>>> import numpy as np
>>> np.set_printoptions(precision=2, suppress=True, linewidth=100)
>>> other = np.array([[2, 9], [5, 5]])
>>> cent = np.array([[0, 0, 0], [1, 1, 1], [1, 2, 0]])
>>> data = np.block([[other, np.array([[0, 1, -2], [1, 2, -5]])], [np.zeros((3, 2)), cent]])
>>> data
array([[ 2.,  9.,  0.,  1., -2.],
       [ 5.,  5.,  1.,  2., -5.],
       [ 0.,  0.,  0.,  0.,  0.],
       [ 0.,  0.,  1.,  1.,  1.],
       [ 0.,  0.,  1.,  2.,  0.]])
>>> left, sigma, Vt = np.linalg.svd(data)
>>> vecs = Vt[:(sigma > 1e-8).sum()]
>>> rng = np.random.default_rng(38)
>>> vec = data[0] + 4 * data[2] + rng.integers(2) * np.eye(5)[3]
>>> vec
array([ 2.,  9.,  0.,  1., -2.])
>>> np.linalg.matrix_rank(np.vstack([data, vec]))
np.int64(4)
>>> np.diag(vecs.T @ vecs)
array([0.82, 1.  , 0.45, 0.86, 0.86])
>>> rk = np.linalg.matrix_rank(data)
>>> rk
np.int64(4)
>>> ns = np.linalg.svd(data)[2][rk:].T
>>> np.round(ns @ ns.T, 2) + 0
array([[ 0.18, -0.02, -0.31,  0.16,  0.16],
       [-0.02,  0.  ,  0.04, -0.02, -0.02],
       [-0.31,  0.04,  0.55, -0.27, -0.27],
       [ 0.16, -0.02, -0.27,  0.14,  0.14],
       [ 0.16, -0.02, -0.27,  0.14,  0.14]])
>>> [int(np.linalg.matrix_rank(data[:i])) for i in range(1, len(data) + 1)]
[1, 2, 2, 3, 4]
>>> ns.shape
(5, 1)
>>> M = np.loadtxt("data.csv", delimiter=",")
>>> M
array([[ 6.,  1.,  0.,  0.,  1.],
       [ 1., -4., -2., -2., -3.],
       [ 0., -2.,  2.,  1., -1.],
       [ 0., -2.,  1., -4.,  2.],
       [ 1., -3., -1.,  2., -4.]])
>>> # symmetric
>>> np.all(np.linalg.eigvalsh(M) > 0)
np.False_
>>> try:
...     np.linalg.cholesky(M)
... except np.linalg.LinAlgError as e:
...     print("failed:", e)
... 
failed: Matrix is not positive definite
>>> other = M / np.sqrt((M ** 2).mean(axis=1, keepdims=True))
>>> M - M.mean(axis=1, keepdims=True)
array([[ 4.4, -0.6, -1.6, -1.6, -0.6],
       [ 3. , -2. ,  0. ,  0. , -1. ],
       [ 0. , -2. ,  2. ,  1. , -1. ],
       [ 0.6, -1.4,  1.6, -3.4,  2.6],
       [ 2. , -2. ,  0. ,  3. , -3. ]])
>>> np.linalg.matrix_rank(other) == np.linalg.matrix_rank(M)
np.True_
>>> np.linalg.matrix_rank(M - M.mean(axis=1, keepdims=True))
np.int64(4)
>>> ev, vecs = np.linalg.eig(M)
>>> np.sort(np.linalg.eigvals(M @ M))
array([ 0.04,  8.99, 32.77, 38.02, 58.19])
>>> np.sort(np.linalg.eigvals(M.T))
array([-7.63, -5.72,  0.19,  3.  ,  6.17])
>>> np.sort(np.linalg.eigvals(np.linalg.inv(M)))
array([-0.17, -0.13,  0.16,  0.33,  5.31])
>>> ev
array([ 6.17,  3.  ,  0.19, -7.63, -5.72])
>>> hat = np.triu(np.array([[9, 4, 7, 7, 9],
...     [1, 0, 9, 0, 3],
...     [8, 7, 9, 3, 5],
...     [3, 9, 9, 9, 2],
...     [4, 4, 8, 8, 7]]), 1) + np.eye(5)
>>> other = hat @ M @ np.linalg.inv(hat)
>>> np.poly(other)
array([   1.,    4.,  -61., -142.,  836., -152.])
>>> np.round(np.linalg.norm(M[0] - M[1]), 2)
np.float64(8.6)
>>> round(np.linalg.norm(M, "nuc"), 2)
np.float64(22.7)
>>> np.linalg.norm(M, axis=1)
array([6.16, 5.83, 3.16, 5.  , 5.57])
>>> np.linalg.norm(M, axis=0)
array([6.16, 5.83, 3.16, 5.  , 5.57])
>>> np.linalg.norm(M, axis=1).argmax()
np.int64(0)
>>> F = np.loadtxt("arr.csv", delimiter=",")
>>> F
array([[  1.,  -3.,  -1.,  -1.],
       [  3.,   0.,  -3.,   1.],
       [  4.,   1.,  -2.,   2.],
       [  4.,   2.,  -5.,   4.],
       [  6.,   1.,  -6.,   4.],
       [  3.,   0.,  -8.,   4.],
       [  2.,   0.,  -6.,   1.],
       [  5.,   2.,  -7.,   2.],
       [  4.,   3.,  -7.,   0.],
       [  2.,   2.,  -7.,   1.],
       [  1.,   2., -10.,   4.],
       [  4.,   1.,  -9.,   6.],
       [  4.,   1., -12.,   6.],
       [  4.,   3., -15.,   3.],
       [  3.,   6., -15.,   6.],
       [  0.,   3., -17.,   6.],
       [  0.,   3., -16.,   6.],
       [  1.,   2., -19.,   3.],
       [  1.,   0., -22.,   1.],
       [  2.,   1., -20.,   3.],
       [  4.,   1., -17.,   1.],
       [  1.,   0., -19.,   1.],
       [  0.,   1., -21.,  -1.],
       [ -1.,   1., -22.,   2.],
       [ -2.,   4., -22.,   0.],
       [ -4.,   3., -20.,  -3.]])
>>> q, vecs = np.linalg.qr(F[:, :1])[0], np.linalg.qr(F[:, 1:])[0]
>>> sigma = np.linalg.svd(q.T @ vecs, compute_uv=False)
>>> np.degrees(np.arccos(sigma.clip(0, 1)))
array([46.52])
>>> (sigma > 0.9).sum()
np.int64(0)
>>> sigma
array([0.69])
